>>> import numpy as np
>>> np.set_printoptions(precision=2, suppress=True, linewidth=140, sign=" ")
>>> rd = lambda a: np.round(a, 2) + 0
>>> m1 = np.array([[1, -4, 16, -64],
...     [1, -3, 9, -27],
...     [1, -2, 4, -8],
...     [1, -1, 1, -1],
...     [1, 0, 0, 0],
...     [1, 1, 1, 1],
...     [1, 2, 4, 8],
...     [1, 3, 9, 27]])
>>> m1
array([[  1,  -4,  16, -64],
       [  1,  -3,   9, -27],
       [  1,  -2,   4,  -8],
       [  1,  -1,   1,  -1],
       [  1,   0,   0,   0],
       [  1,   1,   1,   1],
       [  1,   2,   4,   8],
       [  1,   3,   9,  27]])
>>> u, r1 = m1[1], m1[5]
>>> u @ r1
np.int64(-20)
>>> pr = (u @ r1) / (u @ u) * u
>>> rd(r1 - pr)
array([ 1.02,  0.93,  1.22,  0.34])
>>> np.linalg.matrix_rank(np.outer(u, r1))
np.int64(1)
>>> B = np.c_[m1[:, :3] @ np.array([[0, 3, 3], [-1, -1, 2], [-2, 3, -3]]), np.array([1, 0, 1, 1, 0, 0, 1, 0])]
>>> B
array([[-28,  55, -53,   1],
       [-15,  33, -30,   0],
       [ -6,  17, -13,   1],
       [ -1,   7,  -2,   1],
       [  0,   3,   3,   0],
       [ -3,   5,   2,   0],
       [-10,  13,  -5,   1],
       [-21,  27, -18,   0]])
>>> np.linalg.matrix_rank(B)
np.int64(4)
>>> np.linalg.matrix_rank(np.c_[m1, B])
np.int64(5)
>>> x = np.array([4, -4, 1, 0])
>>> rhs = m1 @ x
>>> rd(np.linalg.pinv(m1) @ m1)
array([[ 1.,  0.,  0.,  0.],
       [ 0.,  1.,  0.,  0.],
       [ 0.,  0.,  1.,  0.],
       [ 0.,  0.,  0.,  1.]])
>>> rng = np.random.default_rng(61021)
>>> rhs = rhs + 0.02 * rng.normal(size=8)
>>> rd(rhs)
array([36.  , 25.02, 16.01,  8.98,  4.03,  1.03, -0.03,  1.02])
>>> b, *_ = np.linalg.lstsq(m1, rhs)
>>> [round(float(np.linalg.norm(np.linalg.solve(m1.T @ m1 + lam * np.eye(4), m1.T @ rhs))), 2) for lam in (0, 1, 10, 100)]
[5.75, 4.93, 2.47, 1.04]
>>> rd(b)
array([ 4.01, -4.  ,  1.  ,  0.  ])
>>> b.round()
array([ 4., -4.,  1.,  0.])
>>> B = m1 / np.linalg.norm(m1, axis=1, keepdims=True)
>>> G = B @ B.T
>>> np.argwhere(np.triu(np.abs(G) > 0.95, 1))
array([[ 0,  1],
       [ 0,  2],
       [ 1,  2],
       [ 6,  7]])
>>> rd(np.linalg.norm(B, axis=1))
array([ 1.,  1.,  1.,  1.,  1.,  1.,  1.,  1.])
>>> (G - 2 * np.eye(8)).round(6).argmax(axis=1)
array([ 1,  0,  1,  2,  3,  6,  7,  6])
